In [1]: import numpy as np

In [2]: from numpy import linalg as LA

In [3]: np.set_printoptions(precision=3, suppress=True, linewidth=140)

In [4]: def rd(a):
   ...:     return np.round(a, 3) + 0
   ...: 

In [5]: A = np.load("data.npy")

In [6]: print(A)
[[ 60 -54  -7  29   1 -10  22  -7  50 -36  -5 -39]
 [-54  84  37 -35 -13  10 -40   7 -68  36 -19  45]
 [ -7  37  59 -11 -26 -24 -47   1 -19  20 -50  40]
 [ 29 -35 -11  21   6   2  13   8  33 -22   4 -21]
 [  1 -13 -26   6  13  16  19   6   7 -10  23 -17]
 [-10  10 -24   2  16  34  14  19 -10 -10  26 -15]
 [ 22 -40 -47  13  19  14  44  -9  24 -24  37 -43]
 [ -7   7   1   8   6  19  -9  29   1  -5   2   5]
 [ 50 -68 -19  33   7 -10  24   1  60 -32   5 -33]
 [-36  36  20 -22 -10 -10 -24  -5 -32  30 -12  35]
 [ -5 -19 -50   4  23  26  37   2   5 -12  45 -29]
 [-39  45  40 -21 -17 -15 -43   5 -33  35 -29  51]]

In [7]: print(LA.lstsq(A[:-1].T, A[-1])[2])
4

In [8]: print(np.allclose(A[:-1].T @ LA.lstsq(A[:-1].T, A[-1])[0], A[-1]))
True

In [9]: print(rd(np.trace(LA.pinv(A) @ A)))
4.0

In [10]: print(np.abs(np.diag(LA.qr(A)[1])) > 1e-9)
[ True  True  True  True False False False False False False False False]

In [11]: def softmax(z):
    ...:     e = np.exp(z - z.max(axis=-1, keepdims=True))
    ...:     return e / e.sum(axis=-1, keepdims=True)
    ...: 

In [12]: print(rd(softmax(10 * A[1])))
[0. 1. 0. 0. 0. 0. 0. 0. 0. 0. 0. 0.]

In [13]: print(rd(softmax(A).sum(axis=1)))
[1. 1. 1. 1. 1. 1. 1. 1. 1. 1. 1. 1.]

In [14]: scores = A @ A.T / np.sqrt(12)

In [15]: print(softmax(scores)[1] @ A)
[-54.  84.  37. -35. -13.  10. -40.   7. -68.  36. -19.  45.]

In [16]: print(rd(softmax(scores + np.triu(np.full(scores.shape, -np.inf), 1))))
[[1. 0. 0. 0. 0. 0. 0. 0. 0. 0. 0. 0.]
 [0. 1. 0. 0. 0. 0. 0. 0. 0. 0. 0. 0.]
 [0. 0. 1. 0. 0. 0. 0. 0. 0. 0. 0. 0.]
 [1. 0. 0. 0. 0. 0. 0. 0. 0. 0. 0. 0.]
 [0. 0. 0. 0. 1. 0. 0. 0. 0. 0. 0. 0.]
 [0. 0. 0. 0. 0. 1. 0. 0. 0. 0. 0. 0.]
 [0. 0. 0. 0. 0. 0. 1. 0. 0. 0. 0. 0.]
 [0. 0. 0. 0. 0. 0. 0. 1. 0. 0. 0. 0.]
 [0. 0. 0. 0. 0. 0. 0. 0. 1. 0. 0. 0.]
 [0. 1. 0. 0. 0. 0. 0. 0. 0. 0. 0. 0.]
 [0. 0. 0. 0. 0. 0. 1. 0. 0. 0. 0. 0.]
 [0. 1. 0. 0. 0. 0. 0. 0. 0. 0. 0. 0.]]

In [17]: K = np.load("sample5.npy")

In [18]: print(K)
[[34 34 12 14 28 28 32 35]
 [34 34 12 14 28 28 32 35]
 [12 12 16 12  4  4 16 20]
 [14 14 12 10  8  8 16 19]
 [28 28  4  8 26 26 24 25]
 [28 28  4  8 26 26 24 25]
 [32 32 16 16 24 24 32 36]
 [35 35 20 19 25 25 36 41]]

In [19]: print(rd(softmax(K[5] + 4)))
[0.428 0.428 0.    0.    0.058 0.058 0.008 0.021]

In [20]: print(rd(softmax(10 * K[5])))
[0.5 0.5 0.  0.  0.  0.  0.  0. ]

In [21]: scores = K @ K.T / np.sqrt(8)

In [22]: print(softmax(scores).round(6).argmax(axis=1))
[7 7 7 7 7 7 7 7]

In [23]: print([round(float(x), 3) for x in LA.svd(K, compute_uv=False)[:3]])
[191.921, 27.079, 0.0]

In [24]: print(rd(LA.norm(K, 2) / LA.norm(K)))
0.99

In [25]: print(LA.matrix_rank(K, rtol=0.1))
2

In [26]: U, sv, VT = LA.svd(K)

In [27]: print(np.argmax(sv[:-1] / (sv[1:] + 1e-6)) + 1)
2

In [28]: Y = U[:, :2] @ np.diag(sv[:2]) @ VT[:2]

In [29]: print(rd(Y))
[[34. 34. 12. 14. 28. 28. 32. 35.]
 [34. 34. 12. 14. 28. 28. 32. 35.]
 [12. 12. 16. 12.  4.  4. 16. 20.]
 [14. 14. 12. 10.  8.  8. 16. 19.]
 [28. 28.  4.  8. 26. 26. 24. 25.]
 [28. 28.  4.  8. 26. 26. 24. 25.]
 [32. 32. 16. 16. 24. 24. 32. 36.]
 [35. 35. 20. 19. 25. 25. 36. 41.]]

In [30]: print(rd(np.abs(K - Y).max()))
0.0

In [31]: W0 = np.loadtxt("m.csv", delimiter=",")

In [32]: print(W0)
[[1.    0.5   0.25  0.125 0.062 0.031 0.016 0.008 0.004 0.002]
 [0.5   1.    0.5   0.25  0.125 0.062 0.031 0.016 0.008 0.004]
 [0.25  0.5   1.    0.5   0.25  0.125 0.062 0.031 0.016 0.008]
 [0.125 0.25  0.5   1.    0.5   0.25  0.125 0.062 0.031 0.016]
 [0.062 0.125 0.25  0.5   1.    0.5   0.25  0.125 0.062 0.031]
 [0.031 0.062 0.125 0.25  0.5   1.    0.5   0.25  0.125 0.062]
 [0.016 0.031 0.062 0.125 0.25  0.5   1.    0.5   0.25  0.125]
 [0.008 0.016 0.031 0.062 0.125 0.25  0.5   1.    0.5   0.25 ]
 [0.004 0.008 0.016 0.031 0.062 0.125 0.25  0.5   1.    0.5  ]
 [0.002 0.004 0.008 0.016 0.031 0.062 0.125 0.25  0.5   1.   ]]

In [33]: # symmetric, so the eigenvalues are real

In [34]: rng = np.random.default_rng(162)

In [35]: Y = W0 + rng.integers(-2, 3, (10, 2)) @ rng.integers(-2, 3, (2, 10))

In [36]: print(Y)
[[-3.     0.5    4.25   0.125  2.062  2.031  4.016  2.008  2.004  2.002]
 [ 0.5   -1.     2.5    2.25  -2.875 -2.938  4.031  5.016  1.008 -2.996]
 [ 1.25   1.5   -1.    -0.5    1.25   1.125 -2.938 -2.969 -0.984  1.008]
 [ 5.125 -0.75  -3.5    2.    -3.5   -3.75  -2.875  0.062 -1.969 -3.984]
 [-2.938 -0.875  4.25   1.5    1.     0.5    5.25   4.125  2.062  0.031]
 [ 1.031 -0.938  0.125  1.25  -1.5   -1.     1.5    2.25   0.125 -1.938]
 [ 0.016 -1.969  2.062  2.125 -2.75  -2.5    5.     5.5    1.25  -2.875]
 [-3.992  2.016  2.031 -1.938  5.125  5.25   0.5   -2.     1.5    5.25 ]
 [ 2.004  0.008 -1.984  0.031 -0.938 -0.875 -1.75  -0.5    0.    -0.5  ]
 [ 0.002  0.004  0.008  0.016  0.031  0.062  0.125  0.25   0.5    1.   ]]

In [37]: print(LA.matrix_rank(Y - W0, tol=1e-8))
2

In [38]: print(rd(Y - W0))
[[-4.  0.  4.  0.  2.  2.  4.  2.  2.  2.]
 [ 0. -2.  2.  2. -3. -3.  4.  5.  1. -3.]
 [ 1.  1. -2. -1.  1.  1. -3. -3. -1.  1.]
 [ 5. -1. -4.  1. -4. -4. -3.  0. -2. -4.]
 [-3. -1.  4.  1.  0.  0.  5.  4.  2.  0.]
 [ 1. -1.  0.  1. -2. -2.  1.  2.  0. -2.]
 [ 0. -2.  2.  2. -3. -3.  4.  5.  1. -3.]
 [-4.  2.  2. -2.  5.  5.  0. -3.  1.  5.]
 [ 2.  0. -2.  0. -1. -1. -2. -1. -1. -1.]
 [ 0.  0.  0.  0.  0.  0.  0.  0.  0.  0.]]

In [39]: print(np.abs(Y - W0).sum(axis=1))
[22. 25. 15. 28. 20. 12. 25. 29. 11.  0.]

In [40]: x0 = np.ones(10)

In [41]: for _ in range(6):
    ...:     x0 = W0 @ x0
    ...:     x0 /= LA.norm(x0)
    ...:     print(round(x0 @ W0 @ x0, 3))
    ...: 
2.662
2.677
2.681
2.682
2.682
2.682

In [42]: print(rd(x0))
[0.183 0.263 0.326 0.37  0.392 0.392 0.37  0.326 0.263 0.183]

In [43]: Y = np.array([[2, 1, 3], [3, 2, 0], [1, 1, 0]])

In [44]: Z = np.array([[-1, -1], [-1, -1]])

In [45]: F = np.block([[Y, np.array([[4, 2], [2, 0], [2, 5]])], [np.zeros((2, 3)), Z]])

In [46]: print(F)
[[ 2.  1.  3.  4.  2.]
 [ 3.  2.  0.  2.  0.]
 [ 1.  1.  0.  2.  5.]
 [ 0.  0.  0. -1. -1.]
 [ 0.  0.  0. -1. -1.]]

In [47]: U, sv, VT = LA.svd(F)

In [48]: evecs = VT[:(sv > 1e-8).sum()]

In [49]: x0 = F[4] + -2 * F[2] + rng.integers(2) * np.eye(5)[3]

In [50]: print(x0)
[ -2.  -2.   0.  -4. -11.]

In [51]: print(rd(evecs.T @ evecs))
[[ 0.66   0.468  0.043  0.043 -0.043]
 [ 0.468  0.356 -0.059 -0.059  0.059]
 [ 0.043 -0.059  0.995 -0.005  0.005]
 [ 0.043 -0.059 -0.005  0.995  0.005]
 [-0.043  0.059  0.005  0.005  0.995]]

In [52]: print(np.allclose(evecs.T @ evecs @ x0, x0))
False

In [53]: print(rd(LA.norm(x0 - evecs.T @ evecs @ x0)))
0.073

In [54]: feats = np.load("a.npy")

In [55]: print(rd(feats))
[[-0.116  0.175  0.344 -0.174  0.267  0.615 -0.036  0.327  0.257 -0.017  0.122  0.329  0.246]
 [-0.136 -0.38  -0.507 -0.344  0.096  0.091  0.311  0.15   0.022  0.345  0.297 -0.184  0.287]
 [ 0.174 -0.326 -0.263  0.249 -0.247  0.029 -0.316  0.25  -0.204  0.108 -0.261  0.555  0.282]
 [ 0.581 -0.195  0.26  -0.177 -0.195 -0.084  0.174  0.235  0.462  0.306 -0.218 -0.082 -0.184]
 [-0.194  0.225  0.042 -0.377 -0.618 -0.164  0.163  0.34  -0.176 -0.141  0.261  0.241 -0.199]
 [-0.039  0.453 -0.117 -0.294  0.276 -0.202  0.263 -0.116 -0.167  0.368 -0.482  0.31   0.04 ]
 [-0.174  0.174  0.077  0.387  0.084  0.037 -0.107  0.539 -0.265  0.498  0.026 -0.3   -0.256]
 [ 0.368  0.181 -0.138 -0.077 -0.141  0.414 -0.199 -0.423 -0.194  0.362  0.361  0.126 -0.286]
 [-0.407 -0.509  0.515 -0.141 -0.115  0.093  0.041 -0.297 -0.236  0.281 -0.162  0.075 -0.109]
 [-0.291 -0.13  -0.373 -0.252  0.109  0.14  -0.37   0.083  0.304 -0.099 -0.275  0.043 -0.584]
 [-0.194 -0.028 -0.148  0.534 -0.079  0.107  0.57  -0.121  0.317  0.05   0.081  0.348 -0.257]
 [-0.232  0.275 -0.115  0.065 -0.551  0.304 -0.066 -0.165  0.245  0.137 -0.347 -0.342  0.331]
 [-0.232  0.098  0.089  0.033  0.002 -0.482 -0.396 -0.134  0.451  0.363  0.348  0.194  0.164]]

In [56]: x0 = np.array([-1, 3, -3, -3, -1, 0, 0, 1, -3, -5, 1, -3, -4])

In [57]: print(13 - LA.matrix_rank(feats - np.eye(13), tol=1e-8))
1

In [58]: print(rd(np.sort(np.abs(np.degrees(np.angle(LA.eigvals(feats)))))))
[  0.     55.793  55.793  72.57   72.57  108.402 108.402 121.567 121.567 152.23  152.23  175.987 175.987]

In [59]: print(rd(LA.det(feats)))
1.0

In [60]: print(rd(feats.T @ (feats @ x0)))
[-1.  3. -3. -3. -1.  0.  0.  1. -3. -5.  1. -3. -4.]

In [61]: print(np.allclose(feats @ feats.T, feats.T @ feats))
True

In [62]: print(rd(np.abs(LA.eigvals(feats)).max()))
1.0

In [63]: print(rd(np.sort(np.abs(LA.eigvals(feats)))))
[1. 1. 1. 1. 1. 1. 1. 1. 1. 1. 1. 1. 1.]

In [64]: print(rd(np.trace(feats)))
-2.72

In [65]: theta = np.radians(15)

In [66]: r_ = np.eye(13)

In [67]: r_[12, 12] = r_[0, 0] = np.cos(theta)

In [68]: r_[12, 0], r_[0, 12] = -np.sin(theta), np.sin(theta)

In [69]: Y = feats @ r_.T

In [70]: print(np.allclose(LA.norm(feats, axis=1), LA.norm(Y, axis=1)))
True

In [71]: q, evecs = LA.qr(feats[:, :8])[0], LA.qr(feats[:, 8:])[0]

In [72]: sv = LA.svd(q.T @ evecs, compute_uv=False)

In [73]: print((sv > 0.9).sum())
0

In [74]: print(rd(np.degrees(np.arccos(sv.clip(0, 1)))))
[90. 90. 90. 90. 90.]

In [75]: print(rd(sv))
[0. 0. 0. 0. 0.]

In [76]: X = np.load("arr.npy")

In [77]: print(X)
[[ 0  0  0  2  0  0  0]
 [ 0  0  0  0  0  0  2]
 [ 0  1  0  0  0  0  0]
 [ 0  0  3  0  0  0  0]
 [ 1  0  0  0  0  0  0]
 [ 0  0  0  0 -1  0  0]
 [ 0  0  0  0  0  3  0]]

In [78]: print(rd(LA.pinv(X)))
[[ 0.     0.     0.     0.     1.     0.     0.   ]
 [ 0.     0.     1.     0.     0.     0.     0.   ]
 [ 0.     0.     0.     0.333  0.     0.     0.   ]
 [ 0.5    0.     0.     0.     0.     0.     0.   ]
 [ 0.     0.     0.     0.     0.    -1.     0.   ]
 [ 0.     0.     0.     0.     0.     0.     0.333]
 [ 0.     0.5    0.     0.     0.     0.     0.   ]]

In [79]: print(rd(LA.norm(X, axis=0)))
[1. 1. 3. 2. 1. 3. 2.]

In [80]: print(rd(LA.svd(X, compute_uv=False)))
[3. 3. 2. 2. 1. 1. 1.]

In [81]: data = np.load("run7.npy")

In [82]: print(data)
[[6. 2. 0. 0. 0. 0. 0. 0. 0. 0. 0.]
 [2. 7. 2. 0. 0. 0. 0. 0. 0. 0. 0.]
 [0. 2. 0. 2. 0. 0. 0. 0. 0. 0. 0.]
 [0. 0. 2. 4. 2. 0. 0. 0. 0. 0. 0.]
 [0. 0. 0. 2. 7. 2. 0. 0. 0. 0. 0.]
 [0. 0. 0. 0. 2. 1. 2. 0. 0. 0. 0.]
 [0. 0. 0. 0. 0. 2. 5. 2. 0. 0. 0.]
 [0. 0. 0. 0. 0. 0. 2. 7. 2. 0. 0.]
 [0. 0. 0. 0. 0. 0. 0. 2. 7. 2. 0.]
 [0. 0. 0. 0. 0. 0. 0. 0. 2. 3. 2.]
 [0. 0. 0. 0. 0. 0. 0. 0. 0. 2. 2.]]

In [83]: ev, evecs = LA.eigh(data)

In [84]: x0 = np.array([1, 3, -1, -1, 3, 1, -2, 1, 3, -2, 1])

In [85]: print(x0 @ data @ x0)
209.0

In [86]: print(np.abs(data).sum(axis=1).max(), rd(np.abs(ev).max()))
11.0 9.799
